$ python -q
>>> import numpy as np
>>> np.set_printoptions(precision=2, suppress=True, linewidth=100)
>>> def tidy(a):
...     return np.round(a, 2) + 0
... 
>>> X = np.array([[0.0, 0.0, 0.0, -1.0, 2.0],
...     [0.0, 0.0, 0.0, 0.0, -3.0],
...     [0.0, 0.0, 0.0, -3.0, 0.0],
...     [-1.0, 0.0, -3.0, 0.0, 0.0],
...     [2.0, -3.0, 0.0, 0.0, 0.0]])
>>> X
array([[ 0.,  0.,  0., -1.,  2.],
       [ 0.,  0.,  0.,  0., -3.],
       [ 0.,  0.,  0., -3.,  0.],
       [-1.,  0., -3.,  0.,  0.],
       [ 2., -3.,  0.,  0.,  0.]])
>>> tidy(np.trace(np.linalg.pinv(X) @ X))
np.float64(4.0)
>>> np.unique(X.round(6), axis=0).shape
(5, 5)
>>> r = np.linalg.matrix_rank(X)
>>> r
np.int64(4)
>>> null = np.linalg.svd(X)[2][r:].T
>>> np.linalg.matrix_rank(X.T @ X), np.linalg.matrix_rank(X @ X.T)
(np.int64(4), np.int64(4))
>>> [int(np.linalg.matrix_rank(X[:i])) for i in range(1, len(X) + 1)]
[1, 2, 2, 3, 4]
>>> tidy(null[:, 0] / null[np.abs(null[:, 0]).round(6).argmax(), 0])
array([ 1.  ,  0.67, -0.33,  0.  ,  0.  ])
>>> th = np.radians(90)
>>> Rm = np.eye(5)
>>> Rm[3, 3] = Rm[2, 2] = np.cos(th)
>>> Rm[3, 2], Rm[2, 3] = -np.sin(th), np.sin(th)
>>> tidy(Rm)
array([[ 1.,  0.,  0.,  0.,  0.],
       [ 0.,  1.,  0.,  0.,  0.],
       [ 0.,  0.,  0.,  1.,  0.],
       [ 0.,  0., -1.,  0.,  0.],
       [ 0.,  0.,  0.,  0.,  1.]])
>>> out = X @ Rm.T
>>> np.allclose(X @ X.T, out @ out.T)
True
>>> tidy(np.linalg.det(Rm)), np.trace(Rm)
(np.float64(1.0), np.float64(3.0))
>>> np.allclose(np.linalg.norm(X, axis=1), np.linalg.norm(out, axis=1))
True
>>> rng = np.random.default_rng(133206)
>>> out = X + rng.integers(-2, 3, (5, 4)) @ rng.integers(-2, 3, (4, 5))
>>> out
array([[-4., -2.,  0., -5., -2.],
       [ 4.,  4.,  4.,  7.,  3.],
       [-3., -3., -3.,  3.,  3.],
       [-6.,  0., -4., -5., -3.],
       [-4., -4., -2.,  0.,  0.]])
>>> np.abs(out - X).sum(axis=1)
array([14., 25., 18., 14.,  9.])
>>> cent = 20 * np.array([[0.5, -0.7, -1.8, -0.7, -0.3, -0.9, -0.4],
...     [0.3, 1.7, 0.8, -0.3, 1.7, 0.2, -1.1],
...     [0.2, 0.6, 1.3, 0.8, -0.3, 1.6, 1.4]])
>>> z = rng.integers(0, 3, 37)
>>> W0 = cent[z] + rng.normal(size=(37, 7))
>>> tidy(W0)
array([[  5.86,  34.69,  15.84,  -3.6 ,  34.32,   4.81, -23.29],
       [  6.21,  33.42,  16.94,  -7.47,  34.64,   1.91, -22.48],
       [  5.07,  10.88,  26.27,  16.05,  -7.37,  32.58,  29.88],
       [  3.46,  12.43,  26.45,  16.95,  -6.06,  31.16,  28.77],
       [  6.57,  35.13,  16.6 ,  -3.15,  33.1 ,   2.86, -23.22],
       [  4.66,  31.79,  14.79,  -6.8 ,  31.94,   4.16, -21.82],
       [  3.9 ,  11.63,  24.73,  14.98,  -7.72,  30.86,  29.66],
       [  5.01,  10.79,  26.01,  16.62,  -4.4 ,  31.05,  27.67],
       [ 10.41, -13.62, -33.44, -13.64,  -6.33, -19.  ,  -8.2 ],
       [  5.3 ,  33.58,  15.25,  -5.7 ,  34.49,   3.91, -22.03],
       [  3.98,  14.67,  26.41,  15.18,  -4.22,  31.65,  29.25],
       [  5.93,  32.49,  16.44,  -4.63,  35.07,   4.34, -23.47],
       [ 11.95, -14.5 , -35.23, -15.08,  -4.84, -18.26,  -8.16],
       [ 10.79, -15.63, -34.03, -14.64,  -8.13, -17.82,  -7.36],
       [  9.51, -14.44, -35.31, -15.58,  -4.97, -15.24,  -9.12],
       [  3.49,  11.71,  25.76,  15.63,  -7.51,  32.2 ,  28.84],
       [  6.38,  35.14,  14.93,  -5.26,  34.41,   5.41, -21.83],
       [  5.32,  12.46,  25.88,  16.4 ,  -5.35,  31.72,  27.54],
       [  9.72, -12.8 , -34.83, -14.66,  -5.6 , -17.32,  -8.77],
       [  9.99, -13.68, -33.81, -14.43,  -3.99, -17.38,  -7.92],
       [  4.14,  11.96,  26.44,  14.13,  -5.92,  32.18,  28.27],
       [  2.49,  11.48,  25.83,  15.65,  -4.76,  32.38,  28.83],
       [  4.15,  10.7 ,  25.92,  16.6 ,  -7.4 ,  31.23,  28.99],
       [  5.1 ,  11.85,  24.64,  16.39,  -6.86,  31.74,  26.63],
       [  3.49,  13.38,  27.13,  14.97,  -5.73,  31.06,  26.34],
       [  4.29,  11.45,  26.8 ,  15.46,  -6.36,  29.56,  28.09],
       [  4.41,  33.71,  15.13,  -5.46,  33.89,   1.65, -20.79],
       [  9.69, -13.77, -37.08, -13.19,  -4.47, -17.28,  -7.07],
       [  9.78, -13.15, -35.8 , -13.93,  -5.01, -18.3 ,  -7.23],
       [ 10.28, -14.03, -36.98, -12.13,  -6.57, -18.98,  -9.77],
       [  6.99,   8.56,  28.51,  14.64,  -6.66,  31.13,  29.06],
       [  3.02,  12.23,  25.39,  17.21,  -5.54,  32.71,  29.11],
       [  7.9 ,  35.03,  17.8 ,  -6.35,  34.8 ,   3.53, -21.51],
       [  3.41,  10.16,  25.92,  15.36,  -7.04,  32.49,  26.75],
       [  6.22,  35.75,  14.62,  -5.32,  33.88,   2.71, -22.81],
       [  2.52,  13.38,  25.38,  15.78,  -6.  ,  32.78,  28.5 ],
       [  8.96, -13.02, -37.76, -12.9 ,  -5.73, -18.49,  -7.68]])
>>> out = np.c_[W0[:, :2] @ np.array([[2, 0], [1, 0]]), np.array([0, -1, 0, 0, 1, -1, -1, -1, 1, 1, -1, 0, 0, 0, -1, 2, -1, 2, 0, -1, -2, -1, -2, -2, 1, 0, 1, 1, -1, 0, 0, -1, 1, -2, 1, -1, 2])]
>>> tidy(out)
array([[46.4 ,  0.  ,  0.  ],
       [45.85,  0.  , -1.  ],
       [21.01,  0.  ,  0.  ],
       [19.35,  0.  ,  0.  ],
       [48.28,  0.  ,  1.  ],
       [41.11,  0.  , -1.  ],
       [19.43,  0.  , -1.  ],
       [20.82,  0.  , -1.  ],
       [ 7.2 ,  0.  ,  1.  ],
       [44.18,  0.  ,  1.  ],
       [22.64,  0.  , -1.  ],
       [44.34,  0.  ,  0.  ],
       [ 9.4 ,  0.  ,  0.  ],
       [ 5.95,  0.  ,  0.  ],
       [ 4.58,  0.  , -1.  ],
       [18.7 ,  0.  ,  2.  ],
       [47.91,  0.  , -1.  ],
       [23.11,  0.  ,  2.  ],
       [ 6.64,  0.  ,  0.  ],
       [ 6.29,  0.  , -1.  ],
       [20.25,  0.  , -2.  ],
       [16.46,  0.  , -1.  ],
       [18.99,  0.  , -2.  ],
       [22.06,  0.  , -2.  ],
       [20.37,  0.  ,  1.  ],
       [20.02,  0.  ,  0.  ],
       [42.52,  0.  ,  1.  ],
       [ 5.61,  0.  ,  1.  ],
       [ 6.4 ,  0.  , -1.  ],
       [ 6.53,  0.  ,  0.  ],
       [22.54,  0.  ,  0.  ],
       [18.27,  0.  , -1.  ],
       [50.83,  0.  ,  1.  ],
       [16.99,  0.  , -2.  ],
       [48.19,  0.  ,  1.  ],
       [18.42,  0.  , -1.  ],
       [ 4.9 ,  0.  ,  2.  ]])
>>> tidy(np.linalg.lstsq(W0, out[:, 0])[0])
array([2., 1., 0., 0., 0., 0., 0.])
>>> np.linalg.matrix_rank(out)
np.int64(2)
